In [1]: import numpy as np

In [2]: np.set_printoptions(precision=2, suppress=True, linewidth=120)

In [3]: tidy = lambda a: np.round(a, 2) + 0

In [4]: E = np.load("out19.npy")

In [5]: E
Out[5]: 
array([[ 3,  1, -3, -2],
       [ 1,  3,  1, -3],
       [-3,  1,  3,  1],
       [-2, -3,  1,  3]])

In [6]: # looks like rank 3

In [7]: tidy(np.linalg.det(E.T))
Out[7]: np.float64(0.0)

In [8]: tidy(np.linalg.det(E[::-1]))
Out[8]: np.float64(0.0)

In [9]: np.kron(np.eye(2, dtype=int), E)
Out[9]: 
array([[ 3,  1, -3, -2,  0,  0,  0,  0],
       [ 1,  3,  1, -3,  0,  0,  0,  0],
       [-3,  1,  3,  1,  0,  0,  0,  0],
       [-2, -3,  1,  3,  0,  0,  0,  0],
       [ 0,  0,  0,  0,  3,  1, -3, -2],
       [ 0,  0,  0,  0,  1,  3,  1, -3],
       [ 0,  0,  0,  0, -3,  1,  3,  1],
       [ 0,  0,  0,  0, -2, -3,  1,  3]])

In [10]: tidy(np.linalg.det(2 * E)), tidy(np.linalg.det(E))
Out[10]: (np.float64(0.0), np.float64(0.0))

In [11]: tidy(np.linalg.eigvals(E).sum().real)
Out[11]: np.float64(12.0)

In [12]: print(tidy(np.poly(E)))
[  1. -12.  29.  30.   0.]

In [13]: np.einsum("ij,ji->", E, E)
Out[13]: np.int64(86)

In [14]: other = E / np.linalg.norm(E, axis=1, keepdims=True)

In [15]: cov = other @ other.T

In [16]: (cov - 2 * np.eye(4)).round(6).argmax(axis=1)
Out[16]: array([1, 0, 3, 2])

In [17]: print(tidy(cov[0]))
[ 1.    0.42 -0.89 -0.78]

In [18]: print(tidy(np.linalg.norm(other, axis=1)))
[1. 1. 1. 1.]

In [19]: tidy(cov)
Out[19]: 
array([[ 1.  ,  0.42, -0.89, -0.78],
       [ 0.42,  1.  ,  0.  , -0.89],
       [-0.89,  0.  ,  1.  ,  0.42],
       [-0.78, -0.89,  0.42,  1.  ]])
